$ ipython --no-banner

In [1]: import numpy as np

In [2]: from numpy import linalg as LA

In [3]: np.set_printoptions(precision=1, suppress=True, linewidth=140)

In [4]: m1 = np.load("test7.npy")

In [5]: m1
Out[5]: 
array([[-18.9,   4.2,  -4.9],
       [ -8.6,   0.7, -12.8],
       [ -1.6,   2.1,   4.1],
       [ -8.3,   0.8,  -6. ],
       [  1.8,   8. ,  -0.9],
       [  1.1,   5.4, -14.9],
       [ -0.7,   2.7,   0.4],
       [-22.7,  -0.5,  -0.6],
       [ -1.3,   7.8,   7.9],
       [  3. , -10. ,  -9.7],
       [ -6.9,   7.9,  14.8],
       [ -9.2, -10.2,  -1.4],
       [  0.9,   7.8, -13.4],
       [  0.4, -21.4,  -4.8],
       [  2.4, -11.7,   0.8],
       [ -9.7,   8.4,  -8.8],
       [ -1.2,   4.2,  -2.5],
       [  0.9,  -8.4, -11.7],
       [ -6.5,   6.6,  -6.9],
       [ -5.4,   3. ,  -4.9],
       [ -1.3,   3.7, -16.7],
       [ -2.1, -10.9,   1.8],
       [-19.6,  -0.1,  -4.8],
       [  8.7,   2.1,   8.3],
       [-14.8, -14. ,  -6.4],
       [  3.8,  -3.4,  -2.4],
       [  0.4,   0.5,  -3.8],
       [ -4.5,  -5.5,   3.2],
       [ -6.6,  -1.7,  -5.7]])

In [6]: vec = np.array([-1, 3, -2])

In [7]: target = m1 @ vec

In [8]: LA.lstsq(m1, target)[0]
Out[8]: array([-1.,  3., -2.])

In [9]: np.round(LA.pinv(m1) @ m1, 1) + 0
Out[9]: 
array([[1., 0., 0.],
       [0., 1., 0.],
       [0., 0., 1.]])

In [10]: rng = np.random.default_rng(82)

In [11]: target = target + 0.1 * rng.normal(size=29)

In [12]: target
Out[12]: 
array([ 41.5,  36.4,  -0.2,  22.6,  23.9,  44.8,   7.8,  22.4,   9. , -13.6,   1. , -18.8,  49.5, -55.1, -39. ,  52.4,  18.8,  -2.7,  40. ,
        24.1,  45.6, -34.3,  28.9, -19. , -14.3,  -9.1,   8.5, -18.4,  12.9])

In [13]: c, *_ = LA.lstsq(m1, target)

In [14]: c.round()
Out[14]: array([-1.,  3., -2.])

In [15]: [round(float(LA.norm(LA.solve(m1.T @ m1 + lam * np.eye(3), m1.T @ target))), 2) for lam in (0, 1, 10, 100)]
Out[15]: [3.74, 3.74, 3.72, 3.54]

In [16]: c
Out[16]: array([-1.,  3., -2.])

In [17]: d = LA.norm(m1[:, None] - m1[None], axis=-1)

In [18]: d[25].round(6).argsort(kind="stable")[:4]
Out[18]: array([25, 26,  6, 14])

In [19]: (d + 1e9 * np.eye(29)).round(6).argmin(axis=1)
Out[19]: array([22,  3,  6, 28, 16, 12, 16, 22,  2, 17,  8, 21,  5, 14, 21, 18,  6,  9, 15,  3,  5, 14,  0,  2, 11, 26, 16, 21,  3])

In [20]: arr = np.load("out7.npy")

In [21]: arr.round(1) + 0
Out[21]: 
array([[-22.4, -12.4, -11.1,   0.5],
       [-18.7, -10.6, -10.1,   1. ],
       [ -9.8,  -6.6,  -7.4,   1.9],
       [ -5.6,  -4.7,  -5.8,   2.1],
       [ -4.3,  -4.1,  -5.2,   2.1],
       [ -3.2,  -3.6,  -4.7,   2.1],
       [ -2.5,  -3.2,  -4.3,   2. ],
       [ -0.5,  -2.2,  -3. ,   1.8],
       [  0.5,  -1.4,  -1.8,   1.3],
       [  0.6,  -0.7,  -0.6,   0.5],
       [  0.4,  -0.5,  -0.4,   0.4],
       [  0.2,  -0.2,  -0.2,   0.2],
       [  0. ,   0. ,   0. ,   0. ],
       [ -0.1,   0.1,   0.1,  -0.1],
       [ -0.7,   0.8,   0.3,  -0.4],
       [ -1.4,   1.8,   0.5,  -0.6],
       [ -2.1,   6.3,   0.1,  -0.2],
       [ -1.9,   7.7,  -0.1,   0.2],
       [  0.3,  14. ,  -1.2,   2. ],
       [  0.9,  15.4,  -1.4,   2.5],
       [  1.4,  16.2,  -1.6,   2.8],
       [  2.7,  18.7,  -2. ,   3.7],
       [  6.5,  24.8,  -3.1,   6. ]])

In [22]: idx = arr[:, 1] > np.median(arr[:, 1])

In [23]: u = arr[idx].mean(axis=0) - arr[~idx].mean(axis=0)

In [24]: u
Out[24]: array([ 5.9, 13.8,  3.8,  0.1])

In [25]: cen = arr - arr.mean(axis=0)

In [26]: V = LA.svd(cen)[2][:3]

In [27]: B = cen - cen @ V.T @ V

In [28]: print(np.diag(V.T @ V))
[1.  1.  0.7 0.4]

In [29]: print((cen @ V.T).std(axis=0))
[10.8  4.4  1.9]

In [30]: print(np.round(B.std(axis=0), 1) + 0)
[0. 0. 0. 0.]

In [31]: np.round(np.cov(cen @ V.T, rowvar=False), 1) + 0
Out[31]: 
array([[122.5,   0. ,   0. ],
       [  0. ,  20.5,   0. ],
       [  0. ,   0. ,   3.6]])

In [32]: J = np.load("layer9.npy")

In [33]: J
Out[33]: 
array([[ 0. , -4.1, -0.3],
       [ 0. , -3.1, -0.6],
       [ 0. , -0.6, -1.5],
       [ 0. , -3. , -0.7],
       [ 0. , -0.5, -1.5],
       [ 0. , -2.6, -0.8],
       [ 0. ,  1.7, -2.2],
       [ 0. , -0.3, -1.6],
       [ 0. ,  1.1, -2. ],
       [ 0. ,  2.3, -2.4],
       [ 0. , -1.5, -1.2],
       [ 0. ,  2.4, -2.5],
       [ 0. ,  4.6, -3.2],
       [ 0. ,  5.5, -3.5],
       [ 0. ,  0.9, -2. ],
       [ 0. ,  1.9, -2.3],
       [ 0. ,  3.9, -3. ],
       [ 0. , -1.6, -1.1],
       [ 0. ,  3.4, -2.8],
       [ 0. , -1.2, -1.3]])

In [34]: # rank 2

In [35]: vec = np.array([-3, 4, 3])

In [36]: (J * vec).sum(axis=1)
Out[36]: 
array([-17.3, -14.2,  -6.9, -14.1,  -6.5, -12.8,   0.2,  -6. ,  -1.6,   2. ,  -9.6,   2.1,   8.8,  11.5,  -2.4,   0.7,   6.6,  -9.7,   5.2,
        -8.7])

In [37]: J @ np.eye(3)[2]
Out[37]: array([-0.3, -0.6, -1.5, -0.7, -1.5, -0.8, -2.2, -1.6, -2. , -2.4, -1.2, -2.5, -3.2, -3.5, -2. , -2.3, -3. , -1.1, -2.8, -1.3])

In [38]: J @ np.ones(3)
Out[38]: array([-4.4, -3.7, -2.1, -3.7, -2. , -3.4, -0.5, -1.9, -0.9, -0.1, -2.7, -0.1,  1.4,  2. , -1.1, -0.4,  0.9, -2.7,  0.6, -2.5])

In [39]: print(J @ (2 * vec))
[-34.6 -28.4 -13.8 -28.2 -13.  -25.6   0.4 -12.   -3.2   4.  -19.2   4.2  17.6  23.   -4.8   1.4  13.2 -19.4  10.4 -17.4]

In [40]: (J @ vec).argmax()
Out[40]: np.int64(13)

In [41]: vec @ J
ValueError: matmul: Input operand 1 has a mismatch in its core dimension 0, with gufunc signature (n?,k),(k,m?)->(n?,m?) (size 20 is different from 3)


In [42]: J @ vec
Out[42]: 
array([-17.3, -14.2,  -6.9, -14.1,  -6.5, -12.8,   0.2,  -6. ,  -1.6,   2. ,  -9.6,   2.1,   8.8,  11.5,  -2.4,   0.7,   6.6,  -9.7,   5.2,
        -8.7])
